$ python3 -q
>>> import numpy as np
>>> import numpy.linalg as la
>>> np.set_printoptions(precision=2, suppress=True, linewidth=120)
>>> def tidy(a):
...     return np.round(a, 2) + 0
... 
>>> X = np.load("arr.npy")
>>> print(X)
[[-9  0  0  0  0]
 [-4 -8  0  0  0]
 [ 0  4  7  0  0]
 [-6 -9  8  8  0]
 [-7  1  8 -8  3]]
>>> x0 = np.array([1, 2, 5, 0, -5])
>>> rhs = X @ x0
>>> beta, lr = np.zeros(5), 1 / la.norm(X, 2) ** 2
>>> for i in range(3):
...     beta -= lr * X.T @ (X @ beta - rhs)
...     if i % 1 == 0: print(i, round(la.norm(X @ beta - rhs), 2))
... 
0 34.86
1 24.98
2 18.47
>>> print(tidy(la.cond(X)))
21.8
>>> print(np.kron(np.eye(2, dtype=int), X))
[[-9  0  0  0  0  0  0  0  0  0]
 [-4 -8  0  0  0  0  0  0  0  0]
 [ 0  4  7  0  0  0  0  0  0  0]
 [-6 -9  8  8  0  0  0  0  0  0]
 [-7  1  8 -8  3  0  0  0  0  0]
 [ 0  0  0  0  0 -9  0  0  0  0]
 [ 0  0  0  0  0 -4 -8  0  0  0]
 [ 0  0  0  0  0  0  4  7  0  0]
 [ 0  0  0  0  0 -6 -9  8  8  0]
 [ 0  0  0  0  0 -7  1  8 -8  3]]
>>> print(tidy(la.eigvals(X).sum().real))
1.0
>>> print(tidy(la.eigvals(X)))
[ 3.  8.  7. -8. -9.]
>>> print(np.einsum("ii->", X))
1
>>> print(tidy(la.det(X.T)))
12096.0
>>> print(np.allclose(X @ X.T, X.T @ X))
False
>>> print(tidy(np.sort(np.abs(la.eigvals(X)))))
[3. 7. 8. 8. 9.]
>>> print(X @ X)
[[ 81   0   0   0   0]
 [ 68  64   0   0   0]
 [-16  -4  49   0   0]
 [ 42  32 120  64   0]
 [ 86  99  16 -88   9]]
>>> M = np.load("w.npy")
>>> print(M)
[[ 0.99  2.12 -0.01  3.02  1.02  1.95  2.15  2.09  0.    0.11]
 [ 1.05  2.11  0.15  3.12  0.92  1.94  1.99  1.95  0.02 -0.01]
 [ 0.97  2.03  0.07  2.96  1.01  1.95  1.92  2.16  0.21 -0.08]
 [ 0.99  2.02 -0.11  2.99  1.18  2.07  1.79  1.94 -0.14  0.07]
 [ 1.01  2.09 -0.05  3.02  1.    2.02  1.91  2.11 -0.09 -0.16]
 [ 0.99  2.01  0.05  3.14  1.01  2.08  2.1   2.02 -0.05  0.11]
 [ 0.95  2.24  0.1   2.95  0.98  1.97  1.86  2.05 -0.1  -0.07]
 [ 1.04  1.94  0.12  3.18  1.07  2.07  2.01  2.14  0.21 -0.01]
 [ 0.83  2.03 -0.13  3.02  1.08  1.86  1.88  2.17  0.1  -0.18]
 [ 1.08  1.93 -0.09  2.98  1.    1.88  2.05  1.97 -0.06  0.09]
 [ 0.89  2.    0.01  2.99  0.93  2.08  1.86  2.04 -0.13 -0.16]
 [ 0.88  2.03 -0.11  3.04  1.08  2.01  1.86  2.07  0.16 -0.11]
 [ 1.07  1.88 -0.02  2.95  1.05  1.98  2.01  2.15 -0.07 -0.21]
 [ 0.97  2.   -0.14  2.96  1.    2.03  2.04  2.04  0.2  -0.1 ]
 [ 0.92  1.92  0.    3.23  1.1   2.08  2.12  2.06  0.04  0.02]
 [ 1.08  2.03 -0.12  3.01  0.93  1.97  2.04  2.1  -0.04  0.01]
 [ 1.05  1.98 -0.04  2.76  1.05  1.89  1.91  1.96 -0.05  0.14]
 [ 1.01  2.07 -0.14  3.    0.84  2.01  1.88  2.07  0.19  0.11]
 [ 1.05  2.06  0.11  3.07  0.91  2.02  2.18  1.94 -0.08 -0.04]
 [ 1.12  2.04  0.12  2.99  0.86  2.08  2.03  1.96  0.   -0.04]
 [ 1.03  1.11  3.    2.03  0.93 -0.1   1.03  0.09  1.78  2.98]
 [ 1.12  1.13  3.02  2.1   0.98 -0.22  0.98 -0.06  2.05  3.1 ]
 [ 0.88  1.13  3.03  2.03  0.94  0.05  1.05  0.06  1.97  3.14]
 [ 0.97  1.1   2.94  1.78  1.2   0.04  0.92  0.03  1.96  3.07]
 [ 1.05  1.1   3.06  1.93  1.13 -0.01  1.09 -0.07  1.99  2.91]
 [ 1.12  0.91  3.17  2.03  1.1  -0.2   1.05 -0.03  2.02  2.89]
 [ 0.94  0.97  3.11  1.96  0.97  0.14  1.07 -0.09  1.9   2.72]
 [ 1.03  1.14  2.96  2.15  1.08 -0.02  1.04 -0.04  1.92  3.16]
 [ 1.03  0.99  3.17  2.05  0.89  0.22  0.9  -0.03  2.01  3.26]
 [ 1.17  0.78  3.11  2.09  1.03  0.06  1.01 -0.03  2.18  3.07]
 [ 1.04  0.89  2.76  1.88  1.07  0.17  1.05  0.17  1.95  2.99]
 [ 0.88  0.97  2.92  1.96  1.09  0.09  1.09  0.03  2.01  2.85]
 [ 1.09  1.06  3.06  1.98  1.05 -0.11  0.92  0.01  2.05  2.97]
 [ 0.99  0.96  3.07  1.91  1.09  0.08  0.99  0.    1.95  3.08]
 [ 1.15  1.01  3.02  1.87  1.16  0.    1.01 -0.02  1.79  3.16]
 [ 0.92  1.02  2.95  1.86  0.86 -0.14  1.02  0.18  1.88  3.04]
 [ 1.07  1.01  2.99  2.1   0.99 -0.03  1.01 -0.03  1.84  3.06]
 [ 0.95  1.03  3.09  2.01  1.04 -0.06  0.94 -0.02  1.9   3.04]
 [ 0.95  0.87  2.93  1.92  1.01 -0.03  0.98 -0.05  1.99  3.09]
 [ 0.94  1.06  3.17  1.91  0.94 -0.06  1.12  0.08  2.2   3.02]]
>>> z = M[:, 5] > np.median(M[:, 5])
>>> r0 = M[z].mean(axis=0) - M[~z].mean(axis=0)
>>> print(np.argsort(-np.abs(r0).round(6), kind="stable"))
[9 2 7 5 8 3 1 6 4 0]
>>> print(z.astype(int))
[1 1 1 1 1 1 1 1 1 1 1 1 1 1 1 1 1 1 1 1 0 0 0 0 0 0 0 0 0 0 0 0 0 0 0 0 0 0 0 0]
>>> print(tidy(r0))
[-0.02  1.01 -3.04  1.04 -0.03  2.    0.97  2.04 -1.95 -3.06]
>>> proj = M @ la.solve(M.T @ M, M.T)
>>> print(np.allclose(proj @ proj, proj))
True
>>> print(tidy(proj @ M[:, 3]))
[3.02 3.12 2.96 2.99 3.02 3.14 2.95 3.18 3.02 2.98 2.99 3.04 2.95 2.96 3.23 3.01 2.76 3.   3.07 2.99 2.03 2.1  2.03
 1.78 1.93 2.03 1.96 2.15 2.05 2.09 1.88 1.96 1.98 1.91 1.87 1.86 2.1  2.01 1.92 1.91]
>>> cent = M[[23, 39]].astype(float)
>>> for _ in range(7):
...     z = la.norm(M[:, None] - cent, axis=-1).argmin(axis=1)
...     cent = np.array([M[z == j].mean(axis=0) for j in range(2)])
... 
>>> print(z)
[0 0 0 0 0 0 0 0 0 0 0 0 0 0 0 0 0 0 0 0 1 1 1 1 1 1 1 1 1 1 1 1 1 1 1 1 1 1 1 1]
>>> print(np.bincount(z))
[20 20]
>>> print(np.abs(cent[1] - cent[0]).argmax())
9
